% ipython --no-banner

In [1]: import numpy as np

In [2]: from numpy import linalg as LA

In [3]: np.set_printoptions(precision=3, suppress=True, linewidth=160)

In [4]: rng = np.random.default_rng(265)

In [5]: mat = rng.normal(size=(36, 4))

In [6]: mat = 10 * mat / LA.norm(mat, axis=1, keepdims=True)

In [7]: mat
Out[7]: 
array([[-2.959,  6.033, -2.756, -6.874],
       [ 5.663,  4.454,  3.535,  5.966],
       [ 0.068, -8.292, -5.57 ,  0.459],
       [-0.637,  2.987,  9.522,  0.113],
       [ 0.985,  6.536,  7.49 ,  0.463],
       [-1.563, -5.326, -7.08 , -4.367],
       [ 4.027,  1.197, -2.86 , -8.612],
       [ 2.306, -4.841,  3.792,  7.541],
       [ 4.338, -8.488,  0.491,  2.983],
       [ 4.395, -5.194,  7.134,  1.675],
       [ 1.72 , -6.782,  6.586, -2.768],
       [-1.341,  9.903,  0.299, -0.201],
       [ 7.34 ,  5.891, -1.865, -2.818],
       [-1.533, -8.739,  0.488, -4.588],
       [ 7.245,  0.21 , -6.24 ,  2.921],
       [ 0.077,  4.528,  2.935, -8.419],
       [-4.111, -8.707, -1.754, -2.053],
       [-8.962, -2.651, -2.568,  2.46 ],
       [ 2.408,  1.566,  5.085,  8.118],
       [-3.74 ,  4.576, -8.01 , -0.956],
       [ 4.111,  8.068,  0.453, -4.22 ],
       [-4.12 , -7.287, -3.371, -4.307],
       [-6.987, -5.606,  1.975, -3.983],
       [-9.453,  0.891, -2.857, -1.301],
       [ 6.286, -0.896, -0.136, -7.724],
       [-1.211,  7.737, -5.087, -3.577],
       [-5.312,  0.374,  1.069,  8.396],
       [-6.439, -0.465,  6.582, -3.872],
       [-4.486, -1.727, -8.753,  0.525],
       [-7.82 ,  3.786, -4.584,  1.873],
       [ 6.575, -6.311, -1.895,  3.653],
       [-3.108, -2.   , -7.4  , -5.619],
       [ 7.689,  2.168,  5.22 ,  2.989],
       [-1.235, -7.633, -5.056,  3.828],
       [ 0.263,  8.944, -3.788,  2.362],
       [-0.71 ,  7.569, -5.253,  3.823]])

In [8]: A2 = np.c_[mat[:, :2] @ np.array([[-3, -5], [2, 4]]), np.array([1, 1, 1, 0, 2, -2, 1, -3, 2, 2, -2, 2, 0, 0, 3, 2, -3, -3, -3, 3, -1, 0, -1, -1, -1, -3, 1, 1, -3, -3, -1, -2, -3, -3, 2, 1])]

In [9]: A2
Out[9]: 
array([[ 20.942,  38.926,   1.   ],
       [ -8.082, -10.5  ,   1.   ],
       [-16.788, -33.508,   1.   ],
       [  7.885,  15.132,   0.   ],
       [ 10.115,  21.216,   2.   ],
       [ -5.964, -13.491,  -2.   ],
       [ -9.687, -15.347,   1.   ],
       [-16.6  , -30.894,  -3.   ],
       [-29.99 , -55.642,   2.   ],
       [-23.573, -42.751,   2.   ],
       [-18.724, -35.729,  -2.   ],
       [ 23.829,  46.317,   2.   ],
       [-10.237, -13.133,   0.   ],
       [-12.879, -27.291,   0.   ],
       [-21.315, -35.385,   3.   ],
       [  8.826,  17.728,   2.   ],
       [ -5.08 , -14.272,  -3.   ],
       [ 21.584,  34.205,  -3.   ],
       [ -4.091,  -5.774,  -3.   ],
       [ 20.371,  37.003,   3.   ],
       [  3.802,  11.715,  -1.   ],
       [ -2.215,  -8.549,   0.   ],
       [  9.749,  12.511,  -1.   ],
       [ 30.14 ,  50.828,  -1.   ],
       [-20.649, -35.012,  -1.   ],
       [ 19.106,  37.002,  -3.   ],
       [ 16.685,  28.058,   1.   ],
       [ 18.386,  30.333,   1.   ],
       [ 10.002,  15.519,  -3.   ],
       [ 31.031,  54.243,  -3.   ],
       [-32.348, -58.12 ,  -1.   ],
       [  5.325,   7.541,  -2.   ],
       [-18.732, -29.775,  -3.   ],
       [-11.561, -24.356,  -3.   ],
       [ 17.099,  34.461,   2.   ],
       [ 17.268,  33.826,   1.   ]])

In [10]: np.round(LA.lstsq(mat, A2[:, 0])[0], 3) + 0
Out[10]: array([-3.,  2.,  0.,  0.])

In [11]: LA.norm(LA.qr(mat)[0].T @ A2, axis=0) ** 2 / ((A2 ** 2).sum(axis=0) + 1e-12)
Out[11]: array([1.   , 1.   , 0.133])

In [12]: LA.matrix_rank(np.c_[mat, A2])
Out[12]: np.int64(5)

In [13]: data = np.loadtxt("x.csv", delimiter=",")

In [14]: data
Out[14]: 
array([[ 0.321,  0.321, -0.321,  0.107],
       [ 0.321,  0.321, -0.321,  0.107],
       [-0.321, -0.321,  0.321, -0.107],
       [ 0.107,  0.107, -0.107,  0.036]])

In [15]: LA.lstsq(data[:-1].T, data[-1])[2]
Out[15]: np.int32(1)

In [16]: np.abs(np.diag(LA.qr(data)[1])) > 1e-9
Out[16]: array([ True, False, False, False])

In [17]: np.unique(data.round(6), axis=0).shape
Out[17]: (3, 4)

In [18]: np.round(np.trace(LA.pinv(data) @ data), 3)
Out[18]: np.float64(1.0)
